$ python -q
>>> import numpy as np
>>> import numpy.linalg as la
>>> np.set_printoptions(precision=1, suppress=True, linewidth=100)
>>> J = np.load("arr.npy")
>>> J.round(1) + 0
array([[ 0.2,  0.1,  0.1, -0.1, -0.2,  0.1,  0.1, -0.2,  0.1,  0.2],
       [ 0.1,  0.1,  0.1, -0.1, -0.1,  0.1,  0. , -0.1,  0. ,  0.1],
       [ 0.1,  0.1,  0.1,  0. , -0.1,  0. ,  0. , -0.1,  0. ,  0.1],
       [-0.1, -0.1,  0. ,  0. ,  0.1,  0. ,  0. ,  0.1,  0. , -0.1],
       [-0.2, -0.1, -0.1,  0.1,  0.2, -0.1, -0.1,  0.1, -0.1, -0.2],
       [ 0.1,  0.1,  0. ,  0. , -0.1,  0. ,  0. , -0.1,  0. ,  0.1],
       [ 0.1,  0. ,  0. ,  0. , -0.1,  0. ,  0. ,  0. ,  0. ,  0.1],
       [-0.2, -0.1, -0.1,  0.1,  0.1, -0.1,  0. ,  0.1,  0. , -0.2],
       [ 0.1,  0. ,  0. ,  0. , -0.1,  0. ,  0. ,  0. ,  0. ,  0.1],
       [ 0.2,  0.1,  0.1, -0.1, -0.2,  0.1,  0.1, -0.2,  0.1,  0.2]])
>>> la.cond(J) > 100
np.True_
>>> [round(float(x), 1) for x in la.svd(J, compute_uv=False)[:3]]
[1.0, 0.0, 0.0]
>>> la.matrix_rank(J, rtol=0.1)
np.int64(1)
>>> vals, V = la.eigh(J)
>>> x = np.array([6, 3, 0, 2, 7, 7, 4, 9, 7, 2])
>>> np.round(la.eigvalsh(J[1:, 1:]), 1) + 0
array([0. , 0. , 0. , 0. , 0. , 0. , 0. , 0. , 0.8])
>>> round(x @ J @ x / (x @ x), 1), np.round(vals[0], 1), round(vals[-1], 1)
(np.float64(0.0), np.float64(-0.0), np.float64(1.0))
>>> round(float(x @ J @ x), 1)
1.9
>>> U, sv, Vh = la.svd(J)
>>> V = Vh[:(sv > 1e-8).sum()]
>>> rng = np.random.default_rng(939374)
>>> x = J[6] + -3 * J[4] + rng.integers(2) * np.eye(10)[6]
>>> x
array([ 0.6,  0.4,  0.3, -0.2, -0.5,  0.2,  1.2, -0.4,  0.2,  0.6])
>>> np.round(np.diag(V.T @ V), 1) + 0
array([0.2, 0.1, 0.1, 0. , 0.2, 0. , 0. , 0.1, 0. , 0.2])
>>> np.round(V.T @ V, 1) + 0
array([[ 0.2,  0.1,  0.1, -0.1, -0.2,  0.1,  0.1, -0.2,  0.1,  0.2],
       [ 0.1,  0.1,  0.1, -0.1, -0.1,  0.1,  0. , -0.1,  0. ,  0.1],
       [ 0.1,  0.1,  0.1,  0. , -0.1,  0. ,  0. , -0.1,  0. ,  0.1],
       [-0.1, -0.1,  0. ,  0. ,  0.1,  0. ,  0. ,  0.1,  0. , -0.1],
       [-0.2, -0.1, -0.1,  0.1,  0.2, -0.1, -0.1,  0.1, -0.1, -0.2],
       [ 0.1,  0.1,  0. ,  0. , -0.1,  0. ,  0. , -0.1,  0. ,  0.1],
       [ 0.1,  0. ,  0. ,  0. , -0.1,  0. ,  0. ,  0. ,  0. ,  0.1],
       [-0.2, -0.1, -0.1,  0.1,  0.1, -0.1,  0. ,  0.1,  0. , -0.2],
       [ 0.1,  0. ,  0. ,  0. , -0.1,  0. ,  0. ,  0. ,  0. ,  0.1],
       [ 0.2,  0.1,  0.1, -0.1, -0.2,  0.1,  0.1, -0.2,  0.1,  0.2]])
>>> la.matrix_rank(np.vstack([J, x]))
np.int64(2)
>>> F = np.array([[-0.7, -0.3, 0.0, -0.1, 0.2, -0.5, 0.2],
...     [-1.7, 1.0, -1.2, 0.4, -0.5, -0.9, 0.5],
...     [-0.9, 2.7, 0.4, -0.1, 0.1, -0.2, -0.8],
...     [2.1, -0.4, 2.9, 0.3, 1.1, 0.3, 0.4],
...     [-1.4, -0.7, -1.8, -1.0, -0.4, -3.0, -0.1],
...     [-0.6, -0.8, 0.9, 0.4, 0.9, -1.9, -0.2],
...     [0.6, -1.3, -1.9, -2.5, 1.2, -1.4, 0.4],
...     [-1.0, 0.3, -0.8, 0.2, 0.7, -0.9, 1.0],
...     [-1.3, -0.3, 1.2, 0.6, -1.4, -0.5, 1.4],
...     [-0.3, -1.0, 0.1, -0.5, 0.0, -0.9, -0.5]])
>>> F
array([[-0.7, -0.3,  0. , -0.1,  0.2, -0.5,  0.2],
       [-1.7,  1. , -1.2,  0.4, -0.5, -0.9,  0.5],
       [-0.9,  2.7,  0.4, -0.1,  0.1, -0.2, -0.8],
       [ 2.1, -0.4,  2.9,  0.3,  1.1,  0.3,  0.4],
       [-1.4, -0.7, -1.8, -1. , -0.4, -3. , -0.1],
       [-0.6, -0.8,  0.9,  0.4,  0.9, -1.9, -0.2],
       [ 0.6, -1.3, -1.9, -2.5,  1.2, -1.4,  0.4],
       [-1. ,  0.3, -0.8,  0.2,  0.7, -0.9,  1. ],
       [-1.3, -0.3,  1.2,  0.6, -1.4, -0.5,  1.4],
       [-0.3, -1. ,  0.1, -0.5,  0. , -0.9, -0.5]])
>>> u = np.array([2, 2, 8])
>>> np.polyval(u, F[7])
array([ 8. ,  8.8,  7.7,  8.5, 10.4,  7.8, 12. ])
>>> print(np.correlate(F[7], F[6], "full"))
[-0.4  1.5 -1.9  4.1  0.2  1.6  2.5 -3.4  1.4 -1.6 -0.3 -1.8  0.6]
>>> np.cross(F[7, :3], F[6, :3])
array([-1.6, -2.4,  1.1])
>>> x = np.array([1, -1, 5, 0, -4, 0, -1])
>>> rhs = F @ x
>>> np.round(la.solve(F.T @ F, F.T @ rhs), 1) + 0
array([ 1., -1.,  5.,  0., -4.,  0., -1.])
>>> rhs = rhs + 0.1 * rng.normal(size=10)
>>> rhs
array([ -1.3,  -7.1,  -1.2,  12.2,  -8.1,   1.5, -12.7,  -9.2,   9. ,   1.7])
>>> coef, *_ = la.lstsq(F, rhs)
>>> [round(float(la.norm(la.solve(F.T @ F + lam * np.eye(7), F.T @ rhs))), 2) for lam in (0, 1, 10, 100)]
[6.55, 5.55, 3.34, 0.97]
>>> coef.round()
array([ 1., -1.,  5.,  0., -4.,  0., -1.])
>>> coef.round(1) + 0
array([ 0.9, -1. ,  5. ,  0. , -3.9,  0. , -1.1])
>>> M = np.abs(np.array([[1, 0, -2, -2, 3],
...     [3, -1, 2, 3, 0],
...     [2, 3, 0, -3, 3],
...     [-3, -1, 0, -3, -3],
...     [3, -1, 2, 1, -2]])) + np.eye(5)
>>> M = M / M.sum(axis=1, keepdims=True)
>>> M
array([[0.2, 0. , 0.2, 0.2, 0.3],
       [0.3, 0.2, 0.2, 0.3, 0. ],
       [0.2, 0.2, 0.1, 0.2, 0.2],
       [0.3, 0.1, 0. , 0.4, 0.3],
       [0.3, 0.1, 0.2, 0.1, 0.3]])
>>> # a transition matrix
>>> np.round(np.poly(M), 1) + 0
array([ 1. , -1.2,  0.2,  0. ,  0. ,  0. ])
>>> np.round(np.einsum("ii->", M), 1)
np.float64(1.2)
>>> np.kron(np.eye(2, dtype=int), M)
array([[0.2, 0. , 0.2, 0.2, 0.3, 0. , 0. , 0. , 0. , 0. ],
       [0.3, 0.2, 0.2, 0.3, 0. , 0. , 0. , 0. , 0. , 0. ],
       [0.2, 0.2, 0.1, 0.2, 0.2, 0. , 0. , 0. , 0. , 0. ],
       [0.3, 0.1, 0. , 0.4, 0.3, 0. , 0. , 0. , 0. , 0. ],
       [0.3, 0.1, 0.2, 0.1, 0.3, 0. , 0. , 0. , 0. , 0. ],
       [0. , 0. , 0. , 0. , 0. , 0.2, 0. , 0.2, 0.2, 0.3],
       [0. , 0. , 0. , 0. , 0. , 0.3, 0.2, 0.2, 0.3, 0. ],
       [0. , 0. , 0. , 0. , 0. , 0.2, 0.2, 0.1, 0.2, 0.2],
       [0. , 0. , 0. , 0. , 0. , 0.3, 0.1, 0. , 0.4, 0.3],
       [0. , 0. , 0. , 0. , 0. , 0.3, 0.1, 0.2, 0.1, 0.3]])
>>> W0 = np.loadtxt("a.csv", delimiter=",")
>>> print(W0.round(1) + 0)
[[ 0.1  0.  -0.1  0.  -0.1 -0.1  0.1 -0.1  0.1 -0.1 -0.1 -0.1]
 [ 0.   0.   0.   0.   0.   0.   0.   0.   0.   0.   0.   0. ]
 [-0.1  0.   0.1  0.   0.1  0.1 -0.1  0.1 -0.1  0.1  0.1  0.1]
 [ 0.   0.   0.   0.   0.   0.   0.   0.   0.   0.   0.   0. ]
 [-0.1  0.   0.1  0.   0.1  0.1 -0.1  0.1 -0.1  0.1  0.1  0.1]
 [-0.1  0.   0.1  0.   0.1  0.   0.   0.1 -0.1  0.1  0.   0.1]
 [ 0.1  0.  -0.1  0.  -0.1  0.   0.  -0.1  0.1 -0.1  0.  -0.1]
 [-0.1  0.   0.1  0.   0.1  0.1 -0.1  0.2 -0.1  0.2  0.1  0.2]
 [ 0.1  0.  -0.1  0.  -0.1 -0.1  0.1 -0.1  0.1 -0.1 -0.1 -0.1]
 [-0.1  0.   0.1  0.   0.1  0.1 -0.1  0.2 -0.1  0.2  0.1  0.2]
 [-0.1  0.   0.1  0.   0.1  0.   0.   0.1 -0.1  0.1  0.   0.1]
 [-0.1  0.   0.1  0.   0.1  0.1 -0.1  0.2 -0.1  0.2  0.1  0.2]]
>>> np.round(la.svd(W0, compute_uv=False), 1) + 0
array([1., 0., 0., 0., 0., 0., 0., 0., 0., 0., 0., 0.])
>>> np.round(W0.mean(axis=0), 1) + 0
array([0. , 0. , 0. , 0. , 0. , 0. , 0. , 0.1, 0. , 0.1, 0. , 0.1])
